$ python3 -q
>>> import numpy as np
>>> np.set_printoptions(precision=2, suppress=True, linewidth=200)
>>> def rnd(a):
...     return np.round(a, 2) + 0
... 
>>> E = np.load("run0.npy")
>>> E
array([[ 25, -22,  19,  -6,  -8],
       [-22,  25, -26,   5,   9],
       [ 19, -26,  39,  10,   7],
       [ -6,   5,  10,  23,  26],
       [ -8,   9,   7,  26,  34]])
>>> Uu, sigma, VT = np.linalg.svd(E)
>>> vecs = VT[:(sigma > 1e-8).sum()]
>>> rng = np.random.default_rng(65)
>>> x0 = E[3] + 4 * E[1] + rng.integers(2) * np.eye(5)[1]
>>> x0
array([-94., 105., -94.,  43.,  62.])
>>> rnd(np.linalg.norm(x0 - vecs.T @ vecs @ x0))
np.float64(0.0)
>>> np.linalg.matrix_rank(np.vstack([E, x0]))
np.int64(4)
>>> rnd(vecs.T @ vecs)
array([[ 0.93, -0.21, -0.12,  0.06,  0.02],
       [-0.21,  0.36, -0.38,  0.19,  0.05],
       [-0.12, -0.38,  0.77,  0.12,  0.03],
       [ 0.06,  0.19,  0.12,  0.94, -0.02],
       [ 0.02,  0.05,  0.03, -0.02,  1.  ]])
>>> rnd(np.linalg.det(E))
np.float64(0.0)
>>> np.allclose(E @ E.T, E.T @ E)
True
>>> np.allclose(E, E.T)
True
>>> feats = np.array([[1, 1, -1, -1, -1, -1, 1, 1],
...     [1, -1, -1, 1, 1, -1, -1, 1],
...     [1, -1, 1, -1, -1, 1, -1, 1],
...     [1, 1, -1, -1, 1, 1, -1, -1],
...     [1, -1, -1, 1, -1, 1, 1, -1]])
>>> rnd(np.linalg.svd(feats, compute_uv=False))
array([2.83, 2.83, 2.83, 2.83, 2.83])
>>> feats.sum(axis=0)
array([ 5, -1, -3, -1, -1,  1, -1,  1])
>>> feats - feats[0]
array([[ 0,  0,  0,  0,  0,  0,  0,  0],
       [ 0, -2,  0,  2,  2,  0, -2,  0],
       [ 0, -2,  2,  0,  0,  2, -2,  0],
       [ 0,  0,  0,  0,  2,  2, -2, -2],
       [ 0, -2,  0,  2,  0,  2,  0, -2]])
>>> np.linalg.matrix_rank(feats)
np.int64(5)
>>> np.count_nonzero(feats)
np.int64(40)
>>> feats[:, 8]
Traceback (most recent call last):
  File "<python-input-22>", line 1, in <module>
    feats[:, 8]
    ~~~~~^^^^^^
IndexError: index 8 is out of bounds for axis 1 with size 8
>>> np.diff(feats, axis=0)
array([[ 0, -2,  0,  2,  2,  0, -2,  0],
       [ 0,  0,  2, -2, -2,  2,  0,  0],
       [ 0,  2, -2,  0,  2,  0,  0, -2],
       [ 0, -2,  0,  2, -2,  0,  2,  0]])
>>> feats.sum(axis=1)
array([0, 0, 0, 0, 0])
>>> feats.shape
(5, 8)
>>> np.linalg.rank(feats)
Traceback (most recent call last):
  File "<python-input-26>", line 1, in <module>
    np.linalg.rank(feats)
    ^^^^^^^^^^^^^^
AttributeError: module 'numpy.linalg' has no attribute 'rank'
>>> A2 = feats[0, 0] * feats[1:] - np.outer(feats[1:, 0], feats[0])
>>> A2
array([[ 0, -2,  0,  2,  2,  0, -2,  0],
       [ 0, -2,  2,  0,  0,  2, -2,  0],
       [ 0,  0,  0,  0,  2,  2, -2, -2],
       [ 0, -2,  0,  2,  0,  2,  0, -2]])
>>> np.flatnonzero(~A2.round(6).any(axis=1))
array([], dtype=int64)
>>> np.linalg.matrix_rank(A2), np.linalg.matrix_rank(feats)
(np.int64(4), np.int64(5))
>>> theta = np.radians(45)
>>> Rm = np.eye(8)
>>> Rm[0, 0] = Rm[2, 2] = np.cos(theta)
>>> Rm[0, 2], Rm[2, 0] = -np.sin(theta), np.sin(theta)
>>> rnd(Rm)
array([[ 0.71,  0.  , -0.71,  0.  ,  0.  ,  0.  ,  0.  ,  0.  ],
       [ 0.  ,  1.  ,  0.  ,  0.  ,  0.  ,  0.  ,  0.  ,  0.  ],
       [ 0.71,  0.  ,  0.71,  0.  ,  0.  ,  0.  ,  0.  ,  0.  ],
       [ 0.  ,  0.  ,  0.  ,  1.  ,  0.  ,  0.  ,  0.  ,  0.  ],
       [ 0.  ,  0.  ,  0.  ,  0.  ,  1.  ,  0.  ,  0.  ,  0.  ],
       [ 0.  ,  0.  ,  0.  ,  0.  ,  0.  ,  1.  ,  0.  ,  0.  ],
       [ 0.  ,  0.  ,  0.  ,  0.  ,  0.  ,  0.  ,  1.  ,  0.  ],
       [ 0.  ,  0.  ,  0.  ,  0.  ,  0.  ,  0.  ,  0.  ,  1.  ]])
>>> A2 = feats @ Rm.T
>>> rnd(np.linalg.svd(feats, compute_uv=False)), rnd(np.linalg.svd(A2, compute_uv=False))
(array([2.83, 2.83, 2.83, 2.83, 2.83]), array([2.83, 2.83, 2.83, 2.83, 2.83]))
>>> rnd(np.linalg.det(Rm)), rnd(np.trace(Rm))
(np.float64(1.0), np.float64(7.41))
>>> np.allclose(np.linalg.norm(feats, axis=1), np.linalg.norm(A2, axis=1))
True
>>> A2 = Rm + rng.integers(-2, 3, (8, 1)) @ rng.integers(-2, 3, (1, 8))
>>> rnd(A2)
array([[-3.29,  0.  , -0.71,  4.  ,  2.  , -2.  ,  4.  , -2.  ],
       [ 0.  ,  1.  ,  0.  ,  0.  ,  0.  ,  0.  ,  0.  ,  0.  ],
       [ 0.71,  0.  ,  0.71,  0.  ,  0.  ,  0.  ,  0.  ,  0.  ],
       [-2.  ,  0.  ,  0.  ,  3.  ,  1.  , -1.  ,  2.  , -1.  ],
       [-2.  ,  0.  ,  0.  ,  2.  ,  2.  , -1.  ,  2.  , -1.  ],
       [ 4.  ,  0.  ,  0.  , -4.  , -2.  ,  3.  , -4.  ,  2.  ],
       [-2.  ,  0.  ,  0.  ,  2.  ,  1.  , -1.  ,  3.  , -1.  ],
       [ 4.  ,  0.  ,  0.  , -4.  , -2.  ,  2.  , -4.  ,  3.  ]])
>>> rnd(np.linalg.svd(A2 - Rm, compute_uv=False))
array([15.,  0.,  0.,  0.,  0.,  0.,  0.,  0.])
>>> np.abs(A2 - Rm).sum(axis=1)
array([18.,  0.,  0.,  9.,  9., 18.,  9., 18.])
>>> A2 - Rm
array([[-4.,  0.,  0.,  4.,  2., -2.,  4., -2.],
       [ 0.,  0.,  0.,  0.,  0.,  0.,  0.,  0.],
       [ 0.,  0.,  0.,  0.,  0.,  0.,  0.,  0.],
       [-2.,  0.,  0.,  2.,  1., -1.,  2., -1.],
       [-2.,  0.,  0.,  2.,  1., -1.,  2., -1.],
       [ 4.,  0.,  0., -4., -2.,  2., -4.,  2.],
       [-2.,  0.,  0.,  2.,  1., -1.,  2., -1.],
       [ 4.,  0.,  0., -4., -2.,  2., -4.,  2.]])
